>>> import numpy as np
>>> from numpy import linalg as LA
>>> np.set_printoptions(precision=3, suppress=True, linewidth=120, floatmode="fixed")
>>> arr = np.loadtxt("out11.csv", delimiter=",")
>>> print(arr)
[[ 1.000  0.000 -1.000  1.000  1.000  2.000  3.000]
 [-2.000  1.000  1.000 -2.000 -1.000 -3.000  0.000]
 [ 1.000  0.000 -1.000  1.000  1.000  2.000  3.000]
 [-1.000 -1.000  3.000 -1.000  3.000  1.000  3.000]
 [-3.000 -3.000  2.000  2.000  0.000 -2.000  1.000]
 [ 0.000 -2.000  1.000  2.000  0.000  1.000 -1.000]
 [-1.000 -3.000  3.000  2.000 -3.000  0.000  2.000]
 [ 2.000 -1.000  3.000  3.000 -2.000 -3.000  3.000]]
>>> # rows 0 and 2 are equal
>>> P = arr @ LA.solve(arr.T @ arr, arr.T)
>>> print(np.diag(P))
[0.500 1.000 0.500 1.000 1.000 1.000 1.000 1.000]
>>> print(round(np.trace(P), 3))
7.0
>>> print(P.round(3) + 0)
[[0.500 0.000 0.500 0.000 0.000 0.000 0.000 0.000]
 [0.000 1.000 0.000 0.000 0.000 0.000 0.000 0.000]
 [0.500 0.000 0.500 0.000 0.000 0.000 0.000 0.000]
 [0.000 0.000 0.000 1.000 0.000 0.000 0.000 0.000]
 [0.000 0.000 0.000 0.000 1.000 0.000 0.000 0.000]
 [0.000 0.000 0.000 0.000 0.000 1.000 0.000 0.000]
 [0.000 0.000 0.000 0.000 0.000 0.000 1.000 0.000]
 [0.000 0.000 0.000 0.000 0.000 0.000 0.000 1.000]]
>>> print(np.round(LA.eigvalsh(P), 3) + 0)
[0.000 1.000 1.000 1.000 1.000 1.000 1.000 1.000]
>>> W0 = np.load("data.npy")
>>> print(W0)
[[-3.515 -1.677  2.406  0.470]
 [-2.157 -1.244  0.324 -1.091]
 [ 2.646  0.275 -2.890 -1.808]
 [-1.712 -3.659 -1.866 -4.289]
 [ 3.119 -2.458 -4.425 -3.801]
 [-4.005  2.051  3.186  2.579]
 [-0.589 -0.796 -0.241 -0.245]
 [-4.134 -0.483  2.384 -0.017]
 [-1.674 -0.236  1.845  1.412]
 [-0.093  4.091  2.548  5.246]
 [-2.572 -2.780  0.684 -2.176]
 [ 1.842 -2.879 -3.567 -4.454]]
>>> P = W0 @ LA.solve(W0.T @ W0, W0.T)
>>> print(P @ W0[:, 0])
[-3.515 -2.157  2.646 -1.712  3.119 -4.005 -0.589 -4.134 -1.674 -0.093 -2.572  1.842]
>>> print(np.diag(P))
[0.387 0.148 0.290 0.409 0.459 0.550 0.260 0.330 0.204 0.462 0.289 0.212]
>>> def softmax(z):
...     e = np.exp(z - z.max(axis=-1, keepdims=True))
...     return e / e.sum(axis=-1, keepdims=True)
... 
>>> print(softmax(arr[3] + 3))
[0.006 0.006 0.313 0.006 0.313 0.042 0.313]
>>> print(softmax(arr[3]))
[0.006 0.006 0.313 0.006 0.313 0.042 0.313]
>>> print(np.round(softmax(10 * arr[3]), 3) + 0)
[0.000 0.000 0.333 0.000 0.333 0.000 0.333]
>>> scores = arr @ arr.T / np.sqrt(7)
>>> print(np.round(softmax(scores + np.triu(np.full(scores.shape, -np.inf), 1)), 3) + 0)
[[1.000 0.000 0.000 0.000 0.000 0.000 0.000 0.000]
 [0.000 1.000 0.000 0.000 0.000 0.000 0.000 0.000]
 [0.500 0.000 0.500 0.000 0.000 0.000 0.000 0.000]
 [0.000 0.000 0.000 1.000 0.000 0.000 0.000 0.000]
 [0.000 0.000 0.000 0.001 0.999 0.000 0.000 0.000]
 [0.010 0.000 0.010 0.015 0.308 0.656 0.000 0.000]
 [0.000 0.000 0.000 0.000 0.011 0.000 0.989 0.000]
 [0.000 0.000 0.000 0.000 0.000 0.000 0.002 0.998]]
>>> gram = np.cov(W0, rowvar=False)
>>> print(LA.eigvalsh(gram)[::-1])
[19.797  6.412  0.304  0.033]
>>> print(np.polyfit(W0[:, 0], W0[:, 1], 1))
[-0.093 -0.916]
>>> print(np.median(W0, axis=0))
[-1.693 -1.020  0.504 -0.668]
>>> print(gram.shape)
(4, 4)
>>> J = np.loadtxt("x.csv", delimiter=",")
>>> print(J)
[[ -1.000  -1.000  -1.000  -1.000  -1.000  -1.000  -1.000  -1.000  -1.000  -1.000  -1.000  -1.000]
 [ -1.000  -2.000  -2.000  -2.000  -2.000  -2.000  -2.000  -2.000  -2.000  -2.000  -2.000  -2.000]
 [ -1.000  -2.000  -3.000  -3.000  -3.000  -3.000  -3.000  -3.000  -3.000  -3.000  -3.000  -3.000]
 [ -1.000  -2.000  -3.000  -4.000  -4.000  -4.000  -4.000  -4.000  -4.000  -4.000  -4.000  -4.000]
 [ -1.000  -2.000  -3.000  -4.000  -5.000  -5.000  -5.000  -5.000  -5.000  -5.000  -5.000  -5.000]
 [ -1.000  -2.000  -3.000  -4.000  -5.000  -6.000  -6.000  -6.000  -6.000  -6.000  -6.000  -6.000]
 [ -1.000  -2.000  -3.000  -4.000  -5.000  -6.000  -7.000  -7.000  -7.000  -7.000  -7.000  -7.000]
 [ -1.000  -2.000  -3.000  -4.000  -5.000  -6.000  -7.000  -8.000  -8.000  -8.000  -8.000  -8.000]
 [ -1.000  -2.000  -3.000  -4.000  -5.000  -6.000  -7.000  -8.000  -9.000  -9.000  -9.000  -9.000]
 [ -1.000  -2.000  -3.000  -4.000  -5.000  -6.000  -7.000  -8.000  -9.000 -10.000 -10.000 -10.000]
 [ -1.000  -2.000  -3.000  -4.000  -5.000  -6.000  -7.000  -8.000  -9.000 -10.000 -11.000 -11.000]
 [ -1.000  -2.000  -3.000  -4.000  -5.000  -6.000  -7.000  -8.000  -9.000 -10.000 -11.000 -12.000]]
>>> other = LA.inv(J)
>>> print(J @ other)
[[1.000 0.000 0.000 0.000 0.000 0.000 0.000 0.000 0.000 0.000 0.000 0.000]
 [0.000 1.000 0.000 0.000 0.000 0.000 0.000 0.000 0.000 0.000 0.000 0.000]
 [0.000 0.000 1.000 0.000 0.000 0.000 0.000 0.000 0.000 0.000 0.000 0.000]
 [0.000 0.000 0.000 1.000 0.000 0.000 0.000 0.000 0.000 0.000 0.000 0.000]
 [0.000 0.000 0.000 0.000 1.000 0.000 0.000 0.000 0.000 0.000 0.000 0.000]
 [0.000 0.000 0.000 0.000 0.000 1.000 0.000 0.000 0.000 0.000 0.000 0.000]
 [0.000 0.000 0.000 0.000 0.000 0.000 1.000 0.000 0.000 0.000 0.000 0.000]
 [0.000 0.000 0.000 0.000 0.000 0.000 0.000 1.000 0.000 0.000 0.000 0.000]
 [0.000 0.000 0.000 0.000 0.000 0.000 0.000 0.000 1.000 0.000 0.000 0.000]
 [0.000 0.000 0.000 0.000 0.000 0.000 0.000 0.000 0.000 1.000 0.000 0.000]
 [0.000 0.000 0.000 0.000 0.000 0.000 0.000 0.000 0.000 0.000 1.000 0.000]
 [0.000 0.000 0.000 0.000 0.000 0.000 0.000 0.000 0.000 0.000 0.000 1.000]]
>>> print(other)
[[-2.000  1.000 -0.000 -0.000 -0.000 -0.000 -0.000 -0.000 -0.000 -0.000 -0.000 -0.000]
 [ 1.000 -2.000  1.000 -0.000 -0.000 -0.000 -0.000 -0.000 -0.000 -0.000 -0.000 -0.000]
 [-0.000  1.000 -2.000  1.000 -0.000 -0.000 -0.000 -0.000 -0.000 -0.000 -0.000 -0.000]
 [-0.000 -0.000  1.000 -2.000  1.000 -0.000 -0.000 -0.000 -0.000 -0.000 -0.000 -0.000]
 [-0.000 -0.000 -0.000  1.000 -2.000  1.000 -0.000 -0.000 -0.000 -0.000 -0.000 -0.000]
 [-0.000 -0.000 -0.000 -0.000  1.000 -2.000  1.000 -0.000 -0.000 -0.000 -0.000 -0.000]
 [-0.000 -0.000 -0.000 -0.000 -0.000  1.000 -2.000  1.000 -0.000 -0.000 -0.000 -0.000]
 [-0.000 -0.000 -0.000 -0.000 -0.000 -0.000  1.000 -2.000  1.000 -0.000 -0.000 -0.000]
 [-0.000 -0.000 -0.000 -0.000 -0.000 -0.000 -0.000  1.000 -2.000  1.000 -0.000 -0.000]
 [-0.000 -0.000 -0.000 -0.000 -0.000 -0.000 -0.000 -0.000  1.000 -2.000  1.000 -0.000]
 [-0.000 -0.000 -0.000 -0.000 -0.000 -0.000 -0.000 -0.000 -0.000  1.000 -2.000  1.000]
 [-0.000 -0.000 -0.000 -0.000 -0.000 -0.000 -0.000 -0.000 -0.000 -0.000  1.000 -1.000]]
>>> print(LA.inv(other))
[[ -1.000  -1.000  -1.000  -1.000  -1.000  -1.000  -1.000  -1.000  -1.000  -1.000  -1.000  -1.000]
 [ -1.000  -2.000  -2.000  -2.000  -2.000  -2.000  -2.000  -2.000  -2.000  -2.000  -2.000  -2.000]
 [ -1.000  -2.000  -3.000  -3.000  -3.000  -3.000  -3.000  -3.000  -3.000  -3.000  -3.000  -3.000]
 [ -1.000  -2.000  -3.000  -4.000  -4.000  -4.000  -4.000  -4.000  -4.000  -4.000  -4.000  -4.000]
 [ -1.000  -2.000  -3.000  -4.000  -5.000  -5.000  -5.000  -5.000  -5.000  -5.000  -5.000  -5.000]
 [ -1.000  -2.000  -3.000  -4.000  -5.000  -6.000  -6.000  -6.000  -6.000  -6.000  -6.000  -6.000]
 [ -1.000  -2.000  -3.000  -4.000  -5.000  -6.000  -7.000  -7.000  -7.000  -7.000  -7.000  -7.000]
 [ -1.000  -2.000  -3.000  -4.000  -5.000  -6.000  -7.000  -8.000  -8.000  -8.000  -8.000  -8.000]
 [ -1.000  -2.000  -3.000  -4.000  -5.000  -6.000  -7.000  -8.000  -9.000  -9.000  -9.000  -9.000]
 [ -1.000  -2.000  -3.000  -4.000  -5.000  -6.000  -7.000  -8.000  -9.000 -10.000 -10.000 -10.000]
 [ -1.000  -2.000  -3.000  -4.000  -5.000  -6.000  -7.000  -8.000  -9.000 -10.000 -11.000 -11.000]
 [ -1.000  -2.000  -3.000  -4.000  -5.000  -6.000  -7.000  -8.000  -9.000 -10.000 -11.000 -12.000]]
>>> print(round(LA.slogdet(J)[0], 3))
1.0
>>> print(np.allclose(other, J.T))
False
>>> print(round(np.abs(LA.eigvals(J)).max(), 3))
63.409
>>> print(np.allclose(J, J.T))
True
>>> print(J @ J)
[[ 12.000  23.000  33.000  42.000  50.000  57.000  63.000  68.000  72.000  75.000  77.000  78.000]
 [ 23.000  45.000  65.000  83.000  99.000 113.000 125.000 135.000 143.000 149.000 153.000 155.000]
 [ 33.000  65.000  95.000 122.000 146.000 167.000 185.000 200.000 212.000 221.000 227.000 230.000]
 [ 42.000  83.000 122.000 158.000 190.000 218.000 242.000 262.000 278.000 290.000 298.000 302.000]
 [ 50.000  99.000 146.000 190.000 230.000 265.000 295.000 320.000 340.000 355.000 365.000 370.000]
 [ 57.000 113.000 167.000 218.000 265.000 307.000 343.000 373.000 397.000 415.000 427.000 433.000]
 [ 63.000 125.000 185.000 242.000 295.000 343.000 385.000 420.000 448.000 469.000 483.000 490.000]
 [ 68.000 135.000 200.000 262.000 320.000 373.000 420.000 460.000 492.000 516.000 532.000 540.000]
 [ 72.000 143.000 212.000 278.000 340.000 397.000 448.000 492.000 528.000 555.000 573.000 582.000]
 [ 75.000 149.000 221.000 290.000 355.000 415.000 469.000 516.000 555.000 585.000 605.000 615.000]
 [ 77.000 153.000 227.000 298.000 365.000 427.000 483.000 532.000 573.000 605.000 627.000 638.000]
 [ 78.000 155.000 230.000 302.000 370.000 433.000 490.000 540.000 582.000 615.000 638.000 650.000]]
>>> J.inv()
Traceback (most recent call last):
  File "<python-input-38>", line 1, in <module>
    J.inv()
    ^^^^^
AttributeError: 'numpy.ndarray' object has no attribute 'inv'
>>> LA.determinant(J)
Traceback (most recent call last):
  File "<python-input-39>", line 1, in <module>
    LA.determinant(J)
    ^^^^^^^^^^^^^^
AttributeError: module 'numpy.linalg' has no attribute 'determinant'
>>> X = np.loadtxt("layer10.csv", delimiter=",")
>>> print(X)
[[10.000 -2.000 -3.000  2.000  1.000 -3.000  3.000  0.000  1.000  3.000  1.000  2.000  1.000 -2.000  2.000]
 [ 3.000 29.000 -1.000 -1.000 -1.000  0.000  2.000 -1.000  3.000 -2.000  1.000  3.000  3.000 -1.000  2.000]
 [-2.000 -3.000 -3.000  2.000 -2.000  1.000  0.000  1.000  1.000  1.000  3.000 -2.000 -3.000 -1.000 -3.000]
 [ 2.000 -3.000  3.000 -2.000  2.000 -1.000  3.000  2.000  3.000  1.000  2.000  3.000  2.000  0.000 -2.000]
 [-3.000  0.000  0.000 -2.000  0.000  2.000 -1.000 -1.000  1.000 -1.000 -2.000 -1.000 -2.000 -2.000 -2.000]
 [-3.000 -2.000  1.000  0.000 -3.000  7.000  0.000  1.000 -3.000  0.000  0.000 -1.000  3.000  3.000 -3.000]
 [-2.000  3.000 -2.000  1.000 -1.000 -1.000 23.000 -2.000  0.000  0.000 -2.000  3.000 -2.000  1.000  2.000]
 [-2.000 -1.000  1.000  1.000  0.000  3.000  3.000 27.000  1.000  3.000 -2.000  1.000 -1.000  0.000  2.000]
 [ 2.000 -1.000 -3.000 -1.000 -2.000 -3.000  0.000  3.000 -1.000  3.000  1.000 -1.000  2.000  1.000 -1.000]
 [-2.000  0.000  3.000 -3.000 -1.000 -1.000 -3.000  1.000 -3.000 19.000  2.000 -1.000  2.000  2.000  2.000]
 [ 1.000 -2.000 -1.000 -1.000  3.000  0.000  1.000 -2.000  0.000 -2.000  0.000 -1.000  3.000 -3.000 -2.000]
 [ 0.000  2.000 -3.000  3.000  2.000  0.000 -2.000  3.000  0.000 -3.000 -1.000 28.000  3.000  0.000  1.000]
 [-1.000 -2.000 -2.000 -3.000  0.000 -1.000 -3.000  2.000  1.000  3.000  2.000 -2.000 -3.000  1.000  2.000]
 [-1.000 -3.000  3.000  2.000  2.000  0.000 -3.000 -1.000  3.000 -1.000 -1.000  2.000  3.000 18.000  1.000]
 [-3.000 -1.000 -2.000  0.000 -1.000  2.000  0.000 -1.000 -1.000 -2.000  2.000  2.000 -1.000 -2.000 32.000]]
>>> f = np.array([0, 2, -3, -1, 1, 3, 2, 3, 3, 3, 0, -1, 0, -3, 2])
>>> other = X + np.outer(f, np.eye(15)[1])
>>> print(round(float(LA.det(other) / LA.det(X)), 3), np.round(1 + LA.solve(X, f)[1], 3))
1.01 1.01
>>> E = np.loadtxt("a.csv", delimiter=",")
>>> print(E)
[[-16.818 -11.861 -23.651]
 [-16.813 -11.859 -23.645]
 [-13.329 -10.365 -19.313]
 [ -1.210  -4.154  -3.313]
 [  0.464  -2.616  -0.626]
 [  0.578  -2.447  -0.404]
 [  0.692  -2.248  -0.167]
 [  0.627  -0.743   0.509]
 [  0.103  -0.105   0.101]
 [ -0.210   0.206  -0.219]
 [ -0.651   0.644  -0.740]
 [ -0.829   0.835  -0.977]
 [ -1.337   1.548  -1.796]
 [ -1.499   2.933  -2.793]
 [ -1.421   3.191  -2.883]
 [ -0.300   4.874  -2.881]
 [  0.964   6.066  -2.396]
 [ 12.858  13.405   5.177]]
>>> Ac = (E - E.mean(axis=0)) / E.std(axis=0)
>>> print(Ac.std(axis=0))
[1.000 1.000 1.000]
>>> b = LA.lstsq(np.delete(Ac, 1, axis=1), Ac[:, 1])[0]
>>> print(b)
[ 1.343 -0.468]
